>>> import numpy as np
>>> np.set_printoptions(precision=3, suppress=True, linewidth=200, floatmode="fixed")
>>> mat = np.load("run3.npy")
>>> mat
array([[-0.047, -0.294, -0.234,  0.926],
       [-0.047, -0.886,  0.427, -0.176],
       [ 0.606, -0.315, -0.688, -0.244],
       [ 0.793,  0.172,  0.538,  0.230]])
>>> Uu, sv, Vh = np.linalg.svd(mat, full_matrices=False)
>>> (sv > 1e-8).sum()
np.int64(4)
>>> np.round(Vh @ Vh.T, 3) + 0
array([[1.000, 0.000, 0.000, 0.000],
       [0.000, 1.000, 0.000, 0.000],
       [0.000, 0.000, 1.000, 0.000],
       [0.000, 0.000, 0.000, 1.000]])
>>> sv / sv[0]
array([1.000, 1.000, 1.000, 1.000])
>>> np.sqrt((sv ** 2).sum()), round(float(np.linalg.norm(mat)), 3)
(np.float64(2.0), 2.0)
>>> np.cumsum(sv ** 2) / np.sum(sv ** 2)
array([0.250, 0.500, 0.750, 1.000])
>>> m1 = np.load("x.npy")
>>> m1
array([[0.273, 0.182, 0.273, 0.273],
       [0.222, 0.444, 0.333, 0.000],
       [0.200, 0.300, 0.400, 0.100],
       [0.333, 0.222, 0.333, 0.111]])
>>> f, r1 = m1[3], m1[2]
>>> round(float(f @ r1), 3)
0.278
>>> pr = (f @ r1) / (f @ f) * f
>>> r1 - pr
array([-0.126,  0.083,  0.074, -0.009])
>>> np.outer(f, r1)
array([[0.067, 0.100, 0.133, 0.033],
       [0.044, 0.067, 0.089, 0.022],
       [0.067, 0.100, 0.133, 0.033],
       [0.022, 0.033, 0.044, 0.011]])
>>> J = np.loadtxt("dump.csv", delimiter=",")
>>> J
array([[ 1.172, -1.254,  0.637],
       [-1.254,  1.982, -0.115],
       [ 0.637, -0.115,  0.846]])
>>> A2 = J / np.sqrt((J ** 2).mean(axis=1, keepdims=True))
>>> np.linalg.matrix_rank(A2) == np.linalg.matrix_rank(J)
np.True_
>>> A2[1]
array([-0.925,  1.462, -0.085])
